>>> import numpy as np
>>> np.set_printoptions(precision=2, suppress=True, linewidth=200)
>>> mat = np.load("w.npy")
>>> mat
array([[-0.05, -0.71,  0.71],
       [ 0.99,  0.04,  0.11],
       [-0.1 ,  0.71,  0.7 ]])
>>> cov = mat.T @ mat
>>> (mat @ mat.T).shape
(3, 3)
>>> np.trace(cov), round((mat ** 2).sum(), 2)
(np.float64(3.0), np.float64(3.0))
>>> np.linalg.matrix_rank(cov)
np.int64(3)
>>> np.diag(cov)
array([1., 1., 1.])
>>> X = np.loadtxt("test2.csv", delimiter=",")
>>> X
array([[ 0.03, -0.04, -0.07, -0.04, -0.07, -0.07],
       [-6.06,  2.96, -3.06, -8.97,  6.01,  3.12]])
>>> U, s, Vt = np.linalg.svd(X, full_matrices=False)
>>> (s > 1e-8).sum()
np.int64(2)
>>> np.abs(Vt[0])
array([0.45, 0.22, 0.23, 0.67, 0.45, 0.23])
>>> np.allclose(U * s @ Vt, X)
True
>>> round(np.sqrt((s ** 2).sum()), 2), np.round(np.linalg.norm(X), 2)
(np.float64(13.46), np.float64(13.46))
>>> np.abs(U[:, 0]).round(6).argmax()
np.int64(1)
>>> s / s[0]
array([1.  , 0.01])
>>> s
array([13.46,  0.13])
>>> M = np.loadtxt("dump.csv", delimiter=",")
>>> M
array([[ 2.,  3.,  3.,  1.,  1.,  0.,  3.],
       [ 0.,  1.,  3.,  2.,  0.,  0.,  2.],
       [ 3.,  2.,  1.,  0.,  0.,  3.,  3.],
       [ 2.,  8., 18., 11.,  1.,  0., 13.]])
>>> U, s, Vt = np.linalg.svd(M)
>>> evecs = Vt[:(s > 1e-8).sum()]
>>> rng = np.random.default_rng(12)
>>> vec = M[2] + 5 * M[3] + rng.integers(2) * np.eye(7)[3]
>>> vec
array([13., 42., 91., 56.,  5.,  3., 68.])
>>> round(float(np.linalg.norm(vec - evecs.T @ evecs @ vec)), 2)
0.8
>>> np.diag(evecs.T @ evecs)
array([0.42, 0.42, 0.53, 0.36, 0.19, 0.73, 0.35])
>>> np.linalg.matrix_rank(np.vstack([M, vec]))
np.int64(4)
>>> np.allclose(evecs.T @ evecs @ vec, vec)
False
>>> K = np.array([[0, -2, -2, -2, -3], [1, -3, -2, 1, 2], [0, -2, -2, -2, -3]])
>>> round(float(np.linalg.norm(K, 2) / np.linalg.norm(K)), 2)
0.83
>>> np.argsort(-np.linalg.norm(K, axis=0).round(6), kind="stable")[:3]
array([4, 1, 2])
>>> U, s, Vt = np.linalg.svd(K)
>>> np.argmax(s[:-1] / (s[1:] + 1e-6)) + 1
np.int64(2)
>>> s.round(2) + 0
array([6.51, 4.32, 0.  ])
>>> M2 = U[:, :2] @ np.diag(s[:2]) @ Vt[:2]
>>> M2.round(2) + 0
array([[ 0., -2., -2., -2., -3.],
       [ 1., -3., -2.,  1.,  2.],
       [ 0., -2., -2., -2., -3.]])
>>> np.linalg.matrix_rank(M2)
np.int64(2)
>>> round(float(np.abs(K - M2).max()), 2)
0.0
>>> round(float(np.linalg.norm(K - M2) / np.linalg.norm(K)), 2)
0.0
>>> rk = np.linalg.matrix_rank(K)
>>> rk
np.int64(2)
>>> null = np.linalg.svd(K)[2][rk:].T
>>> [int(np.linalg.matrix_rank(K[:, :j + 1])) for j in range(5)]
[1, 2, 2, 2, 2]
>>> np.allclose(K @ null, 0)
True
>>> np.linalg.matrix_rank(K.T @ K), np.linalg.matrix_rank(K @ K.T)
(np.int64(2), np.int64(2))
>>> [int(np.linalg.matrix_rank(K[:i])) for i in range(1, len(K) + 1)]
[1, 2, 2]
>>> m1 = np.array([[-3.0, -2.0, -2.0, -2.0, 0.0, 0.0, -2.0],
...     [5.0, -2.0, 2.0, 2.0, -2.0, 0.0, 1.0],
...     [3.0, -5.0, 5.0, -2.0, -1.0, -1.0, 0.0],
...     [0.0, 0.0, 0.0, 2.0, 1.0, 3.0, 0.0],
...     [0.0, 0.0, 0.0, 0.0, 2.0, 3.0, 2.0],
...     [0.0, 0.0, 0.0, 0.0, 2.0, 1.0, 0.0],
...     [0.0, 0.0, 0.0, 0.0, 1.0, 2.0, 3.0]])
>>> labels = rng.permutation(3)
>>> labels
array([1, 2, 0])
>>> M2 = mat[labels][:, labels]
>>> M2
array([[ 0.04,  0.11,  0.99],
       [ 0.71,  0.7 , -0.1 ],
       [-0.71,  0.71, -0.05]])
>>> A = np.load("mat.npy")
>>> A
array([[-2, -2,  1,  1],
       [-1, -1,  0,  2],
       [-1,  1,  3,  0],
       [-2, -3,  3,  1],
       [ 1,  3, -2,  0],
       [-2, -3,  3,  1]])
>>> P = A @ np.linalg.solve(A.T @ A, A.T)
>>> np.allclose(P @ P, P)
True
>>> np.round(P @ A[:, 3], 2) + 0
array([1., 2., 0., 1., 0., 1.])
>>> np.round(np.linalg.eigvalsh(P), 2) + 0
array([0., 0., 1., 1., 1., 1.])
>>> np.round((np.eye(6) - P) @ A, 2) + 0
array([[0., 0., 0., 0.],
       [0., 0., 0., 0.],
       [0., 0., 0., 0.],
       [0., 0., 0., 0.],
       [0., 0., 0., 0.],
       [0., 0., 0., 0.]])
